In [1]: import numpy as np

In [2]: import numpy.linalg as la

In [3]: np.set_printoptions(precision=2, suppress=True, linewidth=160)

In [4]: W0 = np.loadtxt("arr.csv", delimiter=",")

In [5]: print(W0)
[[ 3.  7.  9.  3.  4.  8.]
 [ 1.  5. 10.  4.  3.  4.]
 [ 4.  5.  8.  7.  8.  7.]
 [ 3.  6.  8.  1.  4.  5.]
 [ 0.  0.  0.  0.  0.  0.]
 [ 0.  0.  0.  0.  0.  0.]
 [ 2.  6.  4.  3.  4.  7.]
 [ 0.  4.  5.  4.  3.  3.]
 [ 4.  1.  3.  3.  5.  4.]
 [ 2.  5.  3.  1.  4.  4.]
 [ 0.  0.  0.  0.  0.  0.]
 [ 1.  1.  5.  0.  0.  1.]
 [ 3.  6.  8.  1.  4.  5.]
 [ 0.  4.  5.  4.  3.  3.]
 [ 1.  1.  5.  0.  0.  1.]
 [ 0.  0.  0.  0.  0.  0.]
 [ 1.  2.  6.  2.  0.  4.]
 [ 4.  1.  3.  3.  5.  4.]
 [ 3.  6.  8.  1.  4.  5.]
 [ 5.  0.  1.  2.  4.  0.]
 [ 6.  6.  6.  4.  9.  8.]
 [ 2.  5.  3.  1.  4.  4.]
 [ 0.  0.  0.  0.  0.  0.]
 [ 5.  0.  1.  2.  4.  0.]
 [ 0.  4.  5.  4.  3.  3.]
 [ 2.  5.  3.  1.  4.  4.]
 [ 5.  0.  1.  2.  4.  0.]]

In [6]: # rows 4 and 5 are equal

In [7]: cen = W0 - W0.mean(axis=0)

In [8]: evecs = la.svd(cen)[2][:1]

In [9]: other = cen - cen @ evecs.T @ evecs

In [10]: np.cov(cen @ evecs.T, rowvar=False)
Out[10]: array(24.5)

In [11]: np.diag(evecs.T @ evecs)
Out[11]: array([0.03, 0.22, 0.3 , 0.06, 0.14, 0.25])

In [12]: round(la.norm(other) / la.norm(cen), 2)
Out[12]: np.float64(0.56)

In [13]: x = np.array([1, 1, -1, 3, 1, 1])

In [14]: target = W0 @ x

In [15]: c, lr = np.zeros(6), 1 / la.norm(W0, 2) ** 2

In [16]: for i in range(25):
    ...:     c -= lr * W0.T @ (W0 @ c - target)
    ...:     if i % 5 == 0: print(i, round(la.norm(W0 @ c - target), 2))
    ...: 
0 26.94
5 19.81
10 15.35
15 12.48
20 10.53

In [17]: round(la.cond(W0), 2)
Out[17]: np.float64(25.37)

In [18]: c
Out[18]: array([ 0.83,  0.41, -0.2 ,  1.5 ,  1.71,  0.9 ])

In [19]: def softmax(z):
    ...:     e = np.exp(z - z.max(axis=-1, keepdims=True))
    ...:     return e / e.sum(axis=-1, keepdims=True)
    ...: 

In [20]: softmax(W0[8] + -2)
Out[20]: array([0.18, 0.01, 0.07, 0.07, 0.49, 0.18])

In [21]: scores = W0 @ W0.T / np.sqrt(6)

In [22]: print(softmax(scores)[8] @ W0)
[5.55 5.77 6.45 4.68 8.77 7.77]

In [23]: mat = np.load("sample6.npy")

In [24]: mat
Out[24]: 
array([[ 9,  9,  9,  9,  9,  9],
       [-7, -3, -7, -3, -7, -3],
       [-9,  3, -9,  3, -9,  3],
       [ 9,  9,  9,  9,  9,  9],
       [-7, -3, -7, -3, -7, -3],
       [-9,  3, -9,  3, -9,  3]])

In [25]: # columns 0 and 2 are equal

In [26]: t3 = np.stack([mat, -1 * mat, mat[::-1]])

In [27]: la.matrix_rank(t3.reshape(3, -1))
Out[27]: np.int64(2)

In [28]: print(t3.sum(axis=0))
[[-9  3 -9  3 -9  3]
 [-7 -3 -7 -3 -7 -3]
 [ 9  9  9  9  9  9]
 [-9  3 -9  3 -9  3]
 [-7 -3 -7 -3 -7 -3]
 [ 9  9  9  9  9  9]]

In [29]: np.einsum("bij,cij->bc", t3, t3)
Out[29]: 
array([[ 1860, -1860,  -300],
       [-1860,  1860,   300],
       [ -300,   300,  1860]])

In [30]: rng = np.random.default_rng(72455)

In [31]: other = mat + rng.integers(-2, 3, (6, 2)) @ rng.integers(-2, 3, (2, 6))

In [32]: other
Out[32]: 
array([[  9,   5,  12,   8,  10,   9],
       [ -5,  -5,  -5,  -3,  -5,  -3],
       [-13,   3, -10,   2, -12,   3],
       [  7,  11,   7,   9,   7,   9],
       [ -9,  -5,  -6,  -4,  -8,  -3],
       [-13,  -1,  -7,   1, -11,   3]])

In [33]: la.matrix_rank(other - mat, tol=1e-8)
Out[33]: np.int64(2)

In [34]: np.abs(other - mat).sum(axis=1)
Out[34]: array([ 9,  8,  9,  8,  7, 14])

In [35]: m1 = np.loadtxt("mat.csv", delimiter=",")

In [36]: m1
Out[36]: 
array([[ 1.,  2.,  0.,  0.,  0.,  0.,  0.,  0.,  0.,  0.,  0.],
       [ 2., -2.,  2.,  0.,  0.,  0.,  0.,  0.,  0.,  0.,  0.],
       [ 0.,  2.,  1.,  2.,  0.,  0.,  0.,  0.,  0.,  0.,  0.],
       [ 0.,  0.,  2.,  1.,  2.,  0.,  0.,  0.,  0.,  0.,  0.],
       [ 0.,  0.,  0.,  2., -2.,  2.,  0.,  0.,  0.,  0.,  0.],
       [ 0.,  0.,  0.,  0.,  2.,  2.,  2.,  0.,  0.,  0.,  0.],
       [ 0.,  0.,  0.,  0.,  0.,  2., -2.,  2.,  0.,  0.,  0.],
       [ 0.,  0.,  0.,  0.,  0.,  0.,  2., -1.,  2.,  0.,  0.],
       [ 0.,  0.,  0.,  0.,  0.,  0.,  0.,  2.,  1.,  2.,  0.],
       [ 0.,  0.,  0.,  0.,  0.,  0.,  0.,  0.,  2., -2.,  2.],
       [ 0.,  0.,  0.,  0.,  0.,  0.,  0.,  0.,  0.,  2.,  0.]])

In [37]: w, evecs = la.eigh(m1)

In [38]: print(la.svd(m1, compute_uv=False))
[4.61 4.1  4.05 3.74 3.46 3.21 2.99 1.93 0.98 0.86 0.01]

In [39]: np.unique(w.round(6) + 0, return_counts=True)[1]
Out[39]: array([1, 1, 1, 1, 1, 1, 1, 1, 1, 1, 1])

In [40]: np.abs(evecs[:, -1]).round(6).argmax()
Out[40]: np.int64(5)
